$ python3 -q
>>> import numpy as np
>>> np.set_printoptions(precision=1, suppress=True, linewidth=120, sign=" ")
>>> feats = np.loadtxt("layer10.csv", delimiter=",")
>>> feats
array([[ 0.,  1.,  1.],
       [ 1.,  0.,  1.],
       [ 1.,  1.,  0.]])
>>> vals, V = np.linalg.eigh(feats)
>>> np.round(V.T @ feats @ V, 1) + 0
array([[-1.,  0.,  0.],
       [ 0., -1.,  0.],
       [ 0.,  0.,  2.]])
>>> vals.sum(), np.trace(feats)
(np.float64(0.0), np.float64(0.0))
>>> np.linalg.eigvalsh(feats @ feats)
array([ 1.,  1.,  4.])
>>> np.round(V @ np.diag(vals) @ V.T, 1) + 0
array([[ 0.,  1.,  1.],
       [ 1.,  0.,  1.],
       [ 1.,  1.,  0.]])
>>> np.unique(vals.round(6) + 0, return_counts=True)[1]
array([ 2,  1])
>>> vals
array([-1., -1.,  2.])
>>> np.abs(V[:, -1])
array([ 0.6,  0.6,  0.6])
>>> np.abs(V[:, -1]).round(6).argmax()
np.int64(0)
>>> np.sort(np.abs(np.fft.fft(feats[0]))), np.sort(np.linalg.svd(feats, compute_uv=False))
(array([ 1.,  1.,  2.]), array([ 1.,  1.,  2.]))
>>> (feats @ feats)[0]
array([ 2.,  1.,  1.])
>>> feats @ np.ones(3)
array([ 2.,  2.,  2.])
>>> r0 = np.array([2, 0])
>>> np.correlate(feats[2], feats[1], "full")
array([ 1.,  1.,  1.,  1.,  0.])
>>> q = feats.astype(float).copy()
>>> for j in range(3):
...     q[:, j] -= q[:, :j] @ (q[:, :j].T @ q[:, j])
...     q[:, j] /= np.linalg.norm(q[:, j])
... 
>>> np.round(q.T @ q, 1) + 0
array([[ 1.,  0.,  0.],
       [ 0.,  1.,  0.],
       [ 0.,  0.,  1.]])
>>> vals, V = np.linalg.eig(feats)
>>> np.round(feats @ V[:, 0] - vals[0] * V[:, 0], 1) + 0
array([ 0.,  0.,  0.])
>>> X = np.load("x.npy")
>>> X
array([[ 2.3, -0.2, -0.1, -1.5],
       [-0.2,  4. , -0.1, -0.2],
       [-0.1, -0.1,  3. ,  0.1],
       [-1.5, -0.2,  0.1,  2.7]])
>>> X.sum(axis=1)
array([ 0.5,  3.5,  2.9,  1.1])
>>> np.unravel_index(np.abs(X).argmax(), X.shape)
(np.int64(1), np.int64(1))
>>> X.sum(axis=0)
array([ 0.5,  3.5,  2.9,  1.1])
>>> round(float(np.linalg.norm(X)), 1)
6.5
>>> X.shape
(4, 4)
>>> np.diff(X, axis=0)
array([[-2.5,  4.2,  0. ,  1.3],
       [ 0.1, -4.1,  3.1,  0.3],
       [-1.4, -0.1, -2.9,  2.6]])
>>> np.count_nonzero(X)
np.int64(16)
>>> np.linalg.matrix_rank(X)
np.int64(4)
